% ipython --no-banner

In [1]: import numpy as np

In [2]: np.set_printoptions(precision=1, suppress=True, linewidth=160)

In [3]: mat = np.loadtxt("x.csv", delimiter=",")

In [4]: print(mat)
[[ 30.   9.  42.  18.]
 [  6.  -3.   0.   2.]
 [-20.   6.  -7.  -8.]
 [ -2.  -3.  -7.  -2.]
 [ 20.   6.  28.  12.]
 [-20.  -6. -28. -12.]
 [ -4.   6.   7.   0.]
 [ -2.  -3.  -7.  -2.]
 [ 14.  -3.   7.   6.]
 [  6.  -3.   0.   2.]]

In [5]: cen = mat - mat.mean(axis=0)

In [6]: Uu, sig, Vt = np.linalg.svd(cen, full_matrices=False)

In [7]: print(np.round(cen.mean(axis=0), 1) + 0)
[0. 0. 0. 0.]

In [8]: print(round(float((sig ** 2).sum() ** 2 / (sig ** 4).sum()), 1))
1.2

In [9]: print(np.round(sig ** 2 / (sig ** 2).sum(), 1) + 0)
[0.9 0.1 0.  0. ]

In [10]: print(Vt[0] * np.sign(Vt[0, np.abs(Vt[0]).argmax()]))
[0.6 0.1 0.7 0.3]

In [11]: print(np.linalg.matrix_rank(cen))
2

In [12]: W = np.array([[-3, 5], [-4, 4], [5, -5], [5, 2]])

In [13]: b = np.array([0, 2])

In [14]: act = np.maximum(mat @ W + b, 0)

In [15]: print(np.linalg.matrix_rank(act))
2

In [16]: print((act > 0).astype(int))
[[1 1]
 [1 1]
 [0 0]
 [0 1]
 [1 1]
 [0 0]
 [1 0]
 [0 1]
 [1 1]
 [1 1]]

In [17]: print((act > 0).mean(axis=0))
[0.6 0.7]

In [18]: basis = np.array([[3, 1], [3, -2]])

In [19]: print(act @ basis)
[[564. 146.]
 [ 84. -44.]
 [  0.   0.]
 [ 33. -22.]
 [378.  96.]
 [  0.   0.]
 [ 69.  23.]
 [ 33. -22.]
 [216. -39.]
 [ 84. -44.]]

In [20]: X = np.loadtxt("m.csv", delimiter=",")

In [21]: print(X)
[[  0.   3.   3.  -2.  -3.]
 [  0.   5.   4.  -4.  -2.]
 [ -2.   7.   1.  -7.  -1.]
 [  1.   9.   0. -10.  -2.]
 [  2.   9.  -2. -12.  -4.]
 [  3.   8.  -3. -14.  -7.]
 [  2.   5.  -3. -14.  -5.]
 [  5.   6.  -1. -16.  -7.]
 [  8.   7.   1. -13.  -9.]
 [ 11.   6.  -2. -13.  -7.]
 [ 13.   7.  -1. -10.  -8.]
 [ 11.   8.   0. -12.  -9.]
 [ 10.   7.   3. -10. -11.]
 [  7.   7.   6. -13. -10.]]

In [22]: cov = X.T @ X

In [23]: print(np.linalg.svd(X, compute_uv=False) ** 2)
[3489.8  246.5  115.8   40.     9.9]

In [24]: print(np.linalg.matrix_rank(cov))
5

In [25]: print(np.trace(cov), (X ** 2).sum())
3902.0 3902.0

In [26]: print(np.linalg.eigvalsh(cov)[::-1])
[3489.8  246.5  115.8   40.     9.9]

In [27]: print((X @ X.T).shape)
(14, 14)

In [28]: print(cov)
[[  671.   497.    19.  -870.  -606.]
 [  497.   666.    24. -1047.  -583.]
 [   19.    24.   100.    10.   -47.]
 [ -870. -1047.    10.  1812.  1005.]
 [ -606.  -583.   -47.  1005.   653.]]

In [29]: m1 = np.loadtxt("data.csv", delimiter=",")

In [30]: print(m1)
[[ 3.  1.  1.  1.  0.  2.  1.  3.  3.  1.  0.]
 [ 1.  3.  1.  3.  3.  0.  3.  2.  2.  2.  1.]
 [ 3.  2.  1.  2.  2.  2.  3.  1.  0.  1.  3.]
 [ 1.  3.  1.  0.  1.  2.  1.  1.  1.  2.  0.]
 [ 1.  3.  3.  3.  1.  1.  2.  2.  2.  3.  1.]
 [ 1.  3.  3.  3.  1.  3.  0.  3.  0.  3.  0.]
 [ 1.  1.  3.  0.  3.  1.  3.  1.  2.  2.  0.]
 [ 1.  3.  1.  0.  2.  3.  0.  2.  1.  1.  0.]
 [ 2.  1.  0.  3.  0.  3.  3.  3.  0.  1.  1.]
 [ 0.  0.  0.  0.  0.  0.  0.  0.  0.  0. -1.]
 [ 0.  0.  0.  0.  0.  0.  0.  0.  0.  1. -1.]]

In [31]: O, r_ = np.linalg.qr(m1)

In [32]: print(round(float(np.trace(O @ O.T)), 1))
11.0

In [33]: print(O.round(1) + 0)
[[-0.6  0.4  0.1 -0.2 -0.3  0.3  0.2 -0.5  0.   0.   0. ]
 [-0.2 -0.4 -0.3  0.3  0.6  0.3  0.1 -0.4  0.2  0.   0. ]
 [-0.6  0.2 -0.1  0.   0.3  0.1  0.1  0.7 -0.1  0.   0. ]
 [-0.2 -0.4 -0.3 -0.4 -0.3  0.1 -0.5  0.1  0.5  0.   0. ]
 [-0.2 -0.4  0.3  0.3 -0.3  0.4 -0.3  0.1 -0.5  0.   0. ]
 [-0.2 -0.4  0.3  0.3 -0.3 -0.3  0.5  0.1  0.4  0.   0. ]
 [-0.2  0.   0.7 -0.3  0.5 -0.2 -0.3 -0.1  0.1  0.   0. ]
 [-0.2 -0.4 -0.3 -0.4  0.1 -0.4  0.3 -0.2 -0.5  0.   0. ]
 [-0.4  0.2 -0.2  0.5 -0.1 -0.5 -0.5 -0.2  0.   0.   0. ]
 [ 0.   0.   0.   0.   0.   0.   0.   0.   0.   0.  -1. ]
 [ 0.   0.   0.   0.   0.   0.   0.   0.   0.  -1.   0. ]]

In [34]: print(np.allclose(r_.T @ r_, m1.T @ m1))
True

In [35]: print(np.round(O.T @ O, 1) + 0)
[[1. 0. 0. 0. 0. 0. 0. 0. 0. 0. 0.]
 [0. 1. 0. 0. 0. 0. 0. 0. 0. 0. 0.]
 [0. 0. 1. 0. 0. 0. 0. 0. 0. 0. 0.]
 [0. 0. 0. 1. 0. 0. 0. 0. 0. 0. 0.]
 [0. 0. 0. 0. 1. 0. 0. 0. 0. 0. 0.]
 [0. 0. 0. 0. 0. 1. 0. 0. 0. 0. 0.]
 [0. 0. 0. 0. 0. 0. 1. 0. 0. 0. 0.]
 [0. 0. 0. 0. 0. 0. 0. 1. 0. 0. 0.]
 [0. 0. 0. 0. 0. 0. 0. 0. 1. 0. 0.]
 [0. 0. 0. 0. 0. 0. 0. 0. 0. 1. 0.]
 [0. 0. 0. 0. 0. 0. 0. 0. 0. 0. 1.]]

In [36]: print(O.shape, r_.shape)
(11, 11) (11, 11)
